In [1]: import numpy as np

In [2]: np.set_printoptions(precision=3, suppress=True, linewidth=140)

In [3]: E = np.load("out12.npy")

In [4]: E
Out[4]: 
array([[-0.227, -0.381, -0.533],
       [-0.473, -1.155, -1.718],
       [-0.539, -1.097, -1.511],
       [-1.525, -2.987, -4.554],
       [ 0.672,  1.647,  2.2  ],
       [ 1.022,  1.973,  3.07 ],
       [-0.012,  0.111,  0.205],
       [-0.713, -1.634, -2.254],
       [ 1.572,  3.382,  4.778],
       [-0.379, -0.681, -0.875],
       [-0.582, -1.162, -1.484],
       [-0.67 , -1.36 , -1.939],
       [-1.011, -2.026, -3.104],
       [ 2.308,  4.5  ,  6.706],
       [-1.352, -2.887, -4.103],
       [-1.411, -2.822, -4.286]])

In [5]: D = np.linalg.norm(E[:, None] - E[None], axis=-1)

In [6]: print(D[:5, :5])
[[0.    1.437 1.252 4.964 3.52 ]
 [1.437 0.    0.225 3.536 4.951]
 [1.252 0.225 0.    3.715 4.772]
 [4.964 3.536 3.715 0.    8.48 ]
 [3.52  4.951 4.772 8.48  0.   ]]

In [7]: D[0].round(6).argsort(kind="stable")[:4]
Out[7]: array([0, 9, 6, 2])

In [8]: D.mean(axis=1).argmax()
Out[8]: np.int64(13)

In [9]: np.unravel_index(D.round(6).argmax(), D.shape)
Out[9]: (np.int64(3), np.int64(13))

In [10]: print(D.shape)
(16, 16)

In [11]: P = E @ np.linalg.solve(E.T @ E, E.T)

In [12]: np.round(np.linalg.eigvalsh(P), 3) + 0
Out[12]: array([0., 0., 0., 0., 0., 0., 0., 0., 0., 0., 0., 0., 0., 1., 1., 1.])

In [13]: P @ E[:, 2]
Out[13]: array([-0.533, -1.718, -1.511, -4.554,  2.2  ,  3.07 ,  0.205, -2.254,  4.778, -0.875, -1.484, -1.939, -3.104,  6.706, -4.103, -4.286])

In [14]: round(np.trace(P), 3)
Out[14]: np.float64(3.0)

In [15]: E.sum(axis=0)
Out[15]: array([-3.32 , -6.579, -9.402])

In [16]: E.mean(axis=0)
Out[16]: array([-0.207, -0.411, -0.588])

In [17]: E.shape
Out[17]: (16, 3)

In [18]: np.unravel_index(np.abs(E).argmax(), E.shape)
Out[18]: (np.int64(13), np.int64(2))

In [19]: np.count_nonzero(E)
Out[19]: np.int64(48)

In [20]: np.round(np.linalg.norm(E), 3)
Out[20]: np.float64(16.128)

In [21]: U, sigma, vt = np.linalg.svd(E)

In [22]: np.argmax(sigma[:-1] / (sigma[1:] + 1e-6)) + 1
Out[22]: np.int64(1)

In [23]: sigma
Out[23]: array([16.124,  0.316,  0.208])

In [24]: other = U[:, :1] @ np.diag(sigma[:1]) @ vt[:1]

In [25]: np.round(np.linalg.norm(E - other, 2), 3), round(sigma[1], 3)
Out[25]: (np.float64(0.316), np.float64(0.316))

In [26]: print(np.linalg.matrix_rank(E, rtol=0.05))
1

In [27]: round(float(np.linalg.norm(E - other) / np.linalg.norm(E)), 3)
Out[27]: 0.023

In [28]: W0 = np.array([[3, 3, 3], [3, 3, 3], [3, 3, 3]])

In [29]: # looks like rank 1

In [30]: w, V = np.linalg.eigh(W0)

In [31]: vec = np.array([5, -1, -5])

In [32]: print((np.sign(V[:, -1].round(6)) == np.sign(V[0, -1].round(6))).astype(int))
[1 1 1]

In [33]: F = np.load("x.npy")

In [34]: F
Out[34]: 
array([[-0.36 , -0.816,  0.453],
       [-0.816,  0.511,  0.272],
       [ 0.453,  0.272,  0.849]])

In [35]: other = np.array([[-2, 2, 0], [2, 1, -1]])

In [36]: basis = np.kron(other, F)

In [37]: basis
Out[37]: 
array([[ 0.719,  1.631, -0.906, -0.719, -1.631,  0.906, -0.   , -0.   ,  0.   ],
       [ 1.631, -1.021, -0.544, -1.631,  1.021,  0.544, -0.   ,  0.   ,  0.   ],
       [-0.906, -0.544, -1.698,  0.906,  0.544,  1.698,  0.   ,  0.   ,  0.   ],
       [-0.719, -1.631,  0.906, -0.36 , -0.816,  0.453,  0.36 ,  0.816, -0.453],
       [-1.631,  1.021,  0.544, -0.816,  0.511,  0.272,  0.816, -0.511, -0.272],
       [ 0.906,  0.544,  1.698,  0.453,  0.272,  0.849, -0.453, -0.272, -0.849]])

In [38]: round(np.linalg.norm(basis, 2), 3), round(np.linalg.norm(other, 2) * np.linalg.norm(F, 2), 3)
Out[38]: (np.float64(3.039), np.float64(3.039))

In [39]: print(np.linalg.matrix_rank(basis))
6

In [40]: print(basis.shape)
(6, 9)

In [41]: vec = np.array([3, 3, -2, 0, -3, 2, -2, 3, -2])

In [42]: basis @ np.eye(9)[4]
Out[42]: array([-1.631,  1.021,  0.544, -0.816,  0.511,  0.272])

In [43]: (basis * vec).sum(axis=1)
Out[43]: array([15.571,  0.943,  0.81 , -2.876, -6.526,  3.625])

In [44]: print(np.round(basis @ np.ones(9), 3) + 0)
[ 0.     0.     0.    -1.444 -0.066  3.148]

In [45]: np.linalg.norm(basis @ vec) <= np.linalg.norm(basis, 2) * np.linalg.norm(vec) + 1e-9
Out[45]: np.True_

In [46]: vec = np.array([2, 3, 3])

In [47]: print(np.linalg.inv(F))
[[-0.36  -0.816  0.453]
 [-0.816  0.511  0.272]
 [ 0.453  0.272  0.849]]

In [48]: print(np.round(np.linalg.norm(vec), 3), round(np.linalg.norm(F @ vec), 3))
4.69 4.69

In [49]: w, V = np.linalg.eig(F)

In [50]: np.sort(np.linalg.eigvals(F.T))
Out[50]: array([-1.,  1.,  1.])

In [51]: print(np.round(F @ V[:, 0] - w[0] * V[:, 0], 3) + 0)
[0. 0. 0.]

In [52]: print(np.prod(w))
-1.0

In [53]: rng = np.random.default_rng(227045)

In [54]: idx = rng.permutation(3)

In [55]: idx
Out[55]: array([1, 0, 2])

In [56]: other = F[idx][:, idx]

In [57]: np.sort(np.abs(np.linalg.eigvals(other)))
Out[57]: array([1., 1., 1.])

In [58]: np.trace(other)
Out[58]: np.float64(1.0)

In [59]: round(np.linalg.det(other), 3), round(float(np.linalg.det(F[idx])), 3)
Out[59]: (np.float64(-1.0), 1.0)

In [60]: m1 = np.loadtxt("block17.csv", delimiter=",")

In [61]: m1
Out[61]: 
array([[0.5, 0.5, 0. , 0. ],
       [0. , 1. , 0. , 0. ],
       [0.5, 0. , 0.5, 0. ],
       [0. , 0. , 0. , 1. ]])

In [62]: # splits into 2 blocks

In [63]: q, R = np.linalg.qr(m1)

In [64]: np.round(q.T @ q, 3) + 0
Out[64]: 
array([[1., 0., 0., 0.],
       [0., 1., 0., 0.],
       [0., 0., 1., 0.],
       [0., 0., 0., 1.]])

In [65]: print(np.abs(np.diag(R)))
[0.707 1.061 0.333 1.   ]

In [66]: q
Out[66]: 
array([[-0.707, -0.236, -0.667,  0.   ],
       [-0.   , -0.943,  0.333,  0.   ],
       [-0.707,  0.236,  0.667,  0.   ],
       [-0.   , -0.   , -0.   ,  1.   ]])

In [67]: q.ravel(order="F")
Out[67]: array([-0.707, -0.   , -0.707, -0.   , -0.236, -0.943,  0.236, -0.   , -0.667,  0.333,  0.667, -0.   ,  0.   ,  0.   ,  0.   ,  1.   ])

In [68]: q.reshape(-1, 2)
Out[68]: 
array([[-0.707, -0.236],
       [-0.667,  0.   ],
       [-0.   , -0.943],
       [ 0.333,  0.   ],
       [-0.707,  0.236],
       [ 0.667,  0.   ],
       [-0.   , -0.   ],
       [-0.   ,  1.   ]])

In [69]: t3 = q.reshape(4, 2, -1)

In [70]: t3.sum(axis=1)
Out[70]: 
array([[-1.374, -0.236],
       [ 0.333, -0.943],
       [-0.04 ,  0.236],
       [ 0.   ,  1.   ]])

In [71]: np.swapaxes(t3, 1, 2)[1]
Out[71]: 
array([[-0.   ,  0.333],
       [-0.943,  0.   ]])

In [72]: np.linalg.svd(F, compute_uv=False)
Out[72]: array([1., 1., 1.])

In [73]: round(float(F[:, 0] @ F[:, 1]), 3)
Out[73]: -0.0

In [74]: print(np.round(F @ F.T, 3) + 0)
[[1. 0. 0.]
 [0. 1. 0.]
 [0. 0. 1.]]

In [75]: th = np.radians(135)

In [76]: R = np.eye(4)

In [77]: R[2, 2] = R[0, 0] = np.cos(th)

In [78]: R[2, 0], R[0, 2] = -np.sin(th), np.sin(th)

In [79]: R
Out[79]: 
array([[-0.707,  0.   ,  0.707,  0.   ],
       [ 0.   ,  1.   ,  0.   ,  0.   ],
       [-0.707,  0.   , -0.707,  0.   ],
       [ 0.   ,  0.   ,  0.   ,  1.   ]])

In [80]: other = m1 @ R.T

In [81]: other.round(3) + 0
Out[81]: 
array([[-0.354,  0.5  , -0.354,  0.   ],
       [ 0.   ,  1.   ,  0.   ,  0.   ],
       [ 0.   ,  0.   , -0.707,  0.   ],
       [ 0.   ,  0.   ,  0.   ,  1.   ]])

In [82]: np.round(np.linalg.det(R), 3), round(float(np.trace(R)), 3)
Out[82]: (np.float64(1.0), 0.586)

In [83]: np.abs(other - m1).max(axis=0)
Out[83]: array([0.854, 0.   , 1.207, 0.   ])

In [84]: print(np.allclose(np.linalg.norm(m1, axis=1), np.linalg.norm(other, axis=1)))
True

In [85]: (np.linalg.matrix_power((R != 0) + (R.T != 0) + np.eye(4), 4) > 0).astype(int)
Out[85]: 
array([[1, 0, 1, 0],
       [0, 1, 0, 0],
       [1, 0, 1, 0],
       [0, 0, 0, 1]])

In [86]: (R != 0).astype(int)
Out[86]: 
array([[1, 0, 1, 0],
       [0, 1, 0, 0],
       [1, 0, 1, 0],
       [0, 0, 0, 1]])

In [87]: np.flatnonzero(np.linalg.matrix_power((R != 0) + (R.T != 0) + np.eye(4), 4)[0])
Out[87]: array([0, 2])

In [88]: round(float(np.linalg.det(R)), 3)
Out[88]: 1.0

In [89]: X = np.array([[0.7, 0.7, 0.4],
    ...:     [-1.1, 1.2, 0.1],
    ...:     [2.5, 0.1, -0.7],
    ...:     [-0.9, 2.2, 2.0],
    ...:     [-0.9, -1.0, 1.3],
    ...:     [0.1, -0.7, -1.2],
    ...:     [-0.8, 0.3, -0.6],
    ...:     [1.8, -1.0, -0.1],
    ...:     [-2.4, 0.1, -1.6],
    ...:     [-0.5, 0.8, -1.3],
    ...:     [-0.2, 1.6, -1.8],
    ...:     [0.5, -0.7, -1.0],
    ...:     [-0.4, -1.4, -0.5],
    ...:     [-0.6, 0.0, -2.4],
    ...:     [0.0, 0.5, -0.4],
    ...:     [-1.3, 0.0, 0.6]])

In [90]: X[1] *= 20

In [91]: X
Out[91]: 
array([[  0.7,   0.7,   0.4],
       [-22. ,  24. ,   2. ],
       [  2.5,   0.1,  -0.7],
       [ -0.9,   2.2,   2. ],
       [ -0.9,  -1. ,   1.3],
       [  0.1,  -0.7,  -1.2],
       [ -0.8,   0.3,  -0.6],
       [  1.8,  -1. ,  -0.1],
       [ -2.4,   0.1,  -1.6],
       [ -0.5,   0.8,  -1.3],
       [ -0.2,   1.6,  -1.8],
       [  0.5,  -0.7,  -1. ],
       [ -0.4,  -1.4,  -0.5],
       [ -0.6,   0. ,  -2.4],
       [  0. ,   0.5,  -0.4],
       [ -1.3,   0. ,   0.6]])

In [92]: P = np.triu(np.array([[0, 4, 9], [1, 0, 4], [1, 1, 4]]), 1) + np.eye(3)

In [93]: other = P @ F @ np.linalg.inv(P)

In [94]: np.linalg.matrix_rank(other)
Out[94]: np.int64(3)

In [95]: other
Out[95]: 
array([[ 0.456,  1.849, -2.32 ],
       [ 0.997, -2.39 ,  4.254],
       [ 0.453, -1.541,  2.934]])

In [96]: r0, v = m1[0], m1[2]

In [97]: r0 @ r0
Out[97]: np.float64(0.5)

In [98]: pr = (r0 @ v) / (r0 @ r0) * r0

In [99]: (v - pr) @ r0
Out[99]: np.float64(0.0)

In [100]: round(float(np.linalg.norm(r0 + v) ** 2 + np.linalg.norm(r0 - v) ** 2), 3)
Out[100]: 2.0

In [101]: Xs = (X - X.mean(axis=0)) / X.std(axis=0)

In [102]: print(Xs.std(axis=0))
[1. 1. 1.]

In [103]: b = np.linalg.lstsq(np.delete(Xs, 1, axis=1), Xs[:, 1])[0]

In [104]: np.abs(b).argmax()
Out[104]: np.int64(0)

In [105]: print(round(float(1 - np.var(Xs[:, 1] - np.delete(Xs, 1, axis=1) @ b)), 3))
0.945
